$ python3 -q
>>> import numpy as np
>>> import numpy.linalg as la
>>> np.set_printoptions(precision=3, suppress=True, linewidth=120, floatmode="fixed")
>>> m1 = np.loadtxt("arr.csv", delimiter=",")
>>> m1
array([[11.000, 13.000, 12.000, 12.000, 15.000, 10.000, 15.000, 11.000,  4.000, 13.000,  6.000,  4.000, 10.000],
       [ 1.000,  6.000,  6.000,  3.000,  8.000,  5.000,  3.000,  5.000,  4.000,  6.000,  1.000,  6.000,  9.000],
       [16.000, 13.000, 13.000, 20.000, 12.000, 17.000, 17.000, 14.000,  7.000, 18.000, 14.000, 19.000, 15.000],
       [ 6.000, 13.000, 12.000, 14.000, 14.000,  8.000, 10.000, 15.000, 15.000, 12.000,  2.000,  5.000, 15.000],
       [ 1.000,  4.000,  2.000,  5.000,  5.000,  1.000,  5.000,  3.000,  4.000,  5.000,  1.000,  2.000,  4.000],
       [ 7.000,  4.000,  7.000,  7.000,  4.000,  6.000,  3.000,  4.000,  1.000,  3.000,  3.000,  5.000,  5.000],
       [ 5.000, 10.000,  8.000,  7.000, 11.000,  4.000,  6.000, 13.000,  8.000, 11.000,  2.000,  3.000, 10.000],
       [ 4.000,  7.000,  4.000,  6.000,  6.000,  3.000,  7.000,  5.000,  4.000,  9.000,  2.000,  6.000,  8.000],
       [ 7.000, 11.000, 11.000,  5.000, 11.000,  6.000,  8.000, 11.000,  6.000, 10.000,  1.000,  5.000, 12.000],
       [13.000, 14.000, 10.000, 22.000, 16.000, 18.000, 15.000, 18.000, 14.000, 18.000, 16.000, 14.000, 15.000],
       [ 2.000,  5.000,  4.000,  8.000,  5.000,  6.000,  9.000,  7.000,  5.000, 10.000,  6.000,  7.000,  4.000],
       [ 6.000, 12.000, 11.000,  8.000, 13.000, 14.000, 11.000, 12.000,  2.000, 13.000,  9.000, 12.000, 10.000],
       [10.000,  9.000,  7.000, 12.000,  9.000, 11.000,  9.000, 11.000,  6.000,  8.000,  8.000,  7.000, 11.000],
       [ 4.000,  8.000,  7.000,  8.000,  8.000,  5.000,  7.000,  6.000,  7.000,  6.000,  1.000,  4.000,  8.000],
       [ 9.000, 11.000, 10.000,  7.000,  9.000, 12.000, 13.000, 13.000,  1.000, 15.000,  9.000, 11.000, 10.000],
       [ 2.000,  2.000,  3.000,  2.000,  3.000,  4.000,  4.000,  3.000,  0.000,  1.000,  2.000,  0.000,  3.000],
       [ 5.000,  4.000,  2.000,  9.000,  5.000,  5.000,  3.000,  6.000,  6.000,  3.000,  5.000,  3.000,  4.000],
       [11.000, 12.000, 13.000, 16.000, 13.000, 12.000,  8.000, 16.000, 13.000,  9.000,  6.000, 11.000, 18.000],
       [ 0.000,  0.000,  0.000,  0.000,  0.000,  0.000,  0.000,  0.000,  0.000,  0.000,  0.000,  0.000,  0.000],
       [ 4.000,  8.000,  8.000,  8.000, 11.000,  6.000, 12.000, 10.000,  7.000, 10.000,  3.000,  3.000, 12.000],
       [ 5.000,  7.000,  7.000, 10.000, 11.000,  8.000,  4.000, 12.000, 11.000,  7.000,  5.000,  1.000, 10.000],
       [ 3.000,  9.000,  7.000, 11.000, 11.000,  4.000,  8.000, 12.000, 12.000, 11.000,  2.000,  3.000, 11.000],
       [14.000, 10.000, 14.000, 15.000, 10.000, 17.000, 15.000, 13.000,  8.000, 13.000, 11.000, 11.000, 11.000],
       [ 1.000,  3.000,  2.000,  5.000,  3.000,  2.000,  0.000,  5.000,  5.000,  2.000,  1.000,  0.000,  2.000],
       [ 7.000,  6.000,  5.000, 11.000,  8.000,  9.000,  7.000,  9.000,  6.000,  4.000,  7.000,  3.000,  7.000],
       [ 1.000,  3.000,  2.000,  5.000,  3.000,  2.000,  0.000,  5.000,  5.000,  2.000,  1.000,  0.000,  2.000],
       [14.000, 11.000, 16.000, 17.000, 12.000, 20.000, 10.000, 14.000,  8.000, 10.000, 12.000, 12.000, 12.000],
       [10.000,  6.000,  9.000, 11.000,  9.000, 11.000,  4.000,  7.000,  4.000,  4.000,  7.000,  5.000,  8.000],
       [10.000, 13.000, 14.000, 17.000, 16.000, 19.000, 16.000, 16.000, 11.000, 13.000, 12.000,  9.000, 14.000],
       [ 8.000, 12.000, 12.000, 11.000, 14.000, 17.000, 10.000, 14.000,  8.000, 16.000, 11.000, 15.000, 16.000],
       [12.000, 13.000, 13.000, 15.000, 13.000, 20.000, 13.000, 14.000,  4.000, 14.000, 14.000, 22.000, 18.000],
       [ 0.000,  0.000,  0.000,  0.000,  0.000,  0.000,  0.000,  0.000,  0.000,  0.000,  0.000,  0.000,  0.000],
       [ 4.000,  5.000,  4.000,  9.000,  8.000,  7.000,  1.000,  8.000,  8.000,  3.000,  5.000,  0.000,  5.000],
       [ 3.000,  4.000,  6.000,  4.000,  5.000,  3.000,  3.000,  7.000,  4.000,  5.000,  1.000,  6.000, 10.000],
       [11.000, 11.000, 12.000,  8.000, 10.000,  9.000,  8.000,  8.000,  3.000,  8.000,  3.000,  4.000,  7.000],
       [16.000, 15.000, 12.000, 13.000, 16.000, 15.000, 11.000, 13.000,  7.000, 12.000, 10.000, 11.000, 16.000],
       [ 5.000,  7.000,  6.000,  3.000,  8.000,  5.000,  7.000,  7.000,  0.000,  6.000,  3.000,  2.000,  6.000],
       [ 8.000,  5.000,  6.000,  5.000,  3.000,  6.000,  5.000,  3.000,  0.000,  6.000,  3.000,  4.000,  4.000]])
>>> C2 = np.cov(m1, rowvar=False)
>>> np.argwhere(np.triu(np.abs(np.corrcoef(m1.T)) > 0.8, 1))
array([[ 0,  2],
       [ 0,  3],
       [ 0,  5],
       [ 0, 10],
       [ 1,  2],
       [ 1,  4],
       [ 1,  6],
       [ 1,  7],
       [ 1,  9],
       [ 1, 12],
       [ 2,  4],
       [ 2,  5],
       [ 2,  6],
       [ 2,  7],
       [ 2, 12],
       [ 3,  5],
       [ 3,  7],
       [ 3, 10],
       [ 4,  7],
       [ 4,  9],
       [ 4, 12],
       [ 5,  7],
       [ 5, 10],
       [ 5, 11],
       [ 6,  9],
       [ 7,  9],
       [ 7, 12],
       [ 9, 12],
       [10, 11]])
>>> round(np.corrcoef(m1[:, 10], m1[:, 3])[0, 1], 3)
np.float64(0.833)
>>> print(C2.shape)
(13, 13)
>>> print(np.polyfit(m1[:, 10], m1[:, 3], 1))
[0.975 3.925]
>>> print(np.median(m1, axis=0))
[ 6.000  8.000  7.000  8.000  9.000  6.500  7.500  9.500  5.500  8.500  4.000  5.000 10.000]
>>> Xs = m1 - m1.mean(axis=0)
>>> vecs = la.svd(Xs)[2][:1]
>>> Y = Xs - Xs @ vecs.T @ vecs
>>> Y.std(axis=0)
array([2.282, 1.453, 1.777, 2.282, 1.879, 2.110, 2.195, 1.732, 3.237, 2.115, 2.197, 2.809, 2.047])
>>> round(la.norm(Y) / la.norm(Xs), 3)
np.float64(0.467)
>>> proj = m1 @ la.solve(m1.T @ m1, m1.T)
>>> np.allclose(proj @ proj, proj)
True
>>> round(float(np.trace(proj)), 3)
13.0
>>> rng = np.random.default_rng(28)
>>> idx = rng.permutation(13)
>>> Y = m1[:, idx] * rng.choice([-1, 1], 13)
>>> print(Y)
[[  4.000   6.000 -13.000 -15.000  15.000  10.000  12.000  10.000 -13.000 -11.000 -12.000  11.000   4.000]
 [  6.000   1.000  -6.000  -8.000   3.000   5.000   3.000   9.000  -6.000  -5.000  -6.000   1.000   4.000]
 [ 19.000  14.000 -18.000 -12.000  17.000  17.000  20.000  15.000 -13.000 -14.000 -13.000  16.000   7.000]
 [  5.000   2.000 -12.000 -14.000  10.000   8.000  14.000  15.000 -13.000 -15.000 -12.000   6.000  15.000]
 [  2.000   1.000  -5.000  -5.000   5.000   1.000   5.000   4.000  -4.000  -3.000  -2.000   1.000   4.000]
 [  5.000   3.000  -3.000  -4.000   3.000   6.000   7.000   5.000  -4.000  -4.000  -7.000   7.000   1.000]
 [  3.000   2.000 -11.000 -11.000   6.000   4.000   7.000  10.000 -10.000 -13.000  -8.000   5.000   8.000]
 [  6.000   2.000  -9.000  -6.000   7.000   3.000   6.000   8.000  -7.000  -5.000  -4.000   4.000   4.000]
 [  5.000   1.000 -10.000 -11.000   8.000   6.000   5.000  12.000 -11.000 -11.000 -11.000   7.000   6.000]
 [ 14.000  16.000 -18.000 -16.000  15.000  18.000  22.000  15.000 -14.000 -18.000 -10.000  13.000  14.000]
 [  7.000   6.000 -10.000  -5.000   9.000   6.000   8.000   4.000  -5.000  -7.000  -4.000   2.000   5.000]
 [ 12.000   9.000 -13.000 -13.000  11.000  14.000   8.000  10.000 -12.000 -12.000 -11.000   6.000   2.000]
 [  7.000   8.000  -8.000  -9.000   9.000  11.000  12.000  11.000  -9.000 -11.000  -7.000  10.000   6.000]
 [  4.000   1.000  -6.000  -8.000   7.000   5.000   8.000   8.000  -8.000  -6.000  -7.000   4.000   7.000]
 [ 11.000   9.000 -15.000  -9.000  13.000  12.000   7.000  10.000 -11.000 -13.000 -10.000   9.000   1.000]
 [  0.000   2.000  -1.000  -3.000   4.000   4.000   2.000   3.000  -2.000  -3.000  -3.000   2.000   0.000]
 [  3.000   5.000  -3.000  -5.000   3.000   5.000   9.000   4.000  -4.000  -6.000  -2.000   5.000   6.000]
 [ 11.000   6.000  -9.000 -13.000   8.000  12.000  16.000  18.000 -12.000 -16.000 -13.000  11.000  13.000]
 [  0.000   0.000  -0.000  -0.000   0.000   0.000   0.000   0.000  -0.000  -0.000  -0.000   0.000   0.000]
 [  3.000   3.000 -10.000 -11.000  12.000   6.000   8.000  12.000  -8.000 -10.000  -8.000   4.000   7.000]
 [  1.000   5.000  -7.000 -11.000   4.000   8.000  10.000  10.000  -7.000 -12.000  -7.000   5.000  11.000]
 [  3.000   2.000 -11.000 -11.000   8.000   4.000  11.000  11.000  -9.000 -12.000  -7.000   3.000  12.000]
 [ 11.000  11.000 -13.000 -10.000  15.000  17.000  15.000  11.000 -10.000 -13.000 -14.000  14.000   8.000]
 [  0.000   1.000  -2.000  -3.000   0.000   2.000   5.000   2.000  -3.000  -5.000  -2.000   1.000   5.000]
 [  3.000   7.000  -4.000  -8.000   7.000   9.000  11.000   7.000  -6.000  -9.000  -5.000   7.000   6.000]
 [  0.000   1.000  -2.000  -3.000   0.000   2.000   5.000   2.000  -3.000  -5.000  -2.000   1.000   5.000]
 [ 12.000  12.000 -10.000 -12.000  10.000  20.000  17.000  12.000 -11.000 -14.000 -16.000  14.000   8.000]
 [  5.000   7.000  -4.000  -9.000   4.000  11.000  11.000   8.000  -6.000  -7.000  -9.000  10.000   4.000]
 [  9.000  12.000 -13.000 -16.000  16.000  19.000  17.000  14.000 -13.000 -16.000 -14.000  10.000  11.000]
 [ 15.000  11.000 -16.000 -14.000  10.000  17.000  11.000  16.000 -12.000 -14.000 -12.000   8.000   8.000]
 [ 22.000  14.000 -14.000 -13.000  13.000  20.000  15.000  18.000 -13.000 -14.000 -13.000  12.000   4.000]
 [  0.000   0.000  -0.000  -0.000   0.000   0.000   0.000   0.000  -0.000  -0.000  -0.000   0.000   0.000]
 [  0.000   5.000  -3.000  -8.000   1.000   7.000   9.000   5.000  -5.000  -8.000  -4.000   4.000   8.000]
 [  6.000   1.000  -5.000  -5.000   3.000   3.000   4.000  10.000  -4.000  -7.000  -6.000   3.000   4.000]
 [  4.000   3.000  -8.000 -10.000   8.000   9.000   8.000   7.000 -11.000  -8.000 -12.000  11.000   3.000]
 [ 11.000  10.000 -12.000 -16.000  11.000  15.000  13.000  16.000 -15.000 -13.000 -12.000  16.000   7.000]
 [  2.000   3.000  -6.000  -8.000   7.000   5.000   3.000   6.000  -7.000  -7.000  -6.000   5.000   0.000]
 [  4.000   3.000  -6.000  -3.000   5.000   6.000   5.000   4.000  -5.000  -3.000  -6.000   8.000   0.000]]
>>> U, _, Vt = la.svd(m1.T @ Y)
>>> idx
array([11, 10,  9,  4,  6,  5,  3, 12,  1,  7,  2,  0,  8])
>>> idx = m1[:, 3] > np.median(m1[:, 3])
>>> u = m1[idx].mean(axis=0) - m1[~idx].mean(axis=0)
>>> ((m1 - m1.mean(axis=0)) @ u > 0).astype(int)
array([1, 0, 1, 1, 0, 0, 0, 0, 0, 1, 0, 1, 1, 0, 1, 0, 0, 1, 0, 0, 0, 1, 1, 0, 0, 0, 1, 0, 1, 1, 1, 0, 0, 0, 0, 1, 0,
       0])
>>> np.round((((m1 - m1.mean(axis=0)) @ u > 0) == idx).mean(), 3)
np.float64(0.816)
>>> print(u)
[5.672 4.228 4.361 8.411 5.478 7.717 4.228 6.039 5.144 4.044 5.900 4.611 5.700]
>>> idx.astype(int)
array([1, 0, 1, 1, 0, 0, 0, 0, 0, 1, 0, 0, 1, 0, 0, 0, 1, 1, 0, 0, 1, 1, 1, 0, 1, 0, 1, 1, 1, 1, 1, 0, 1, 0, 0, 1, 0,
       0])
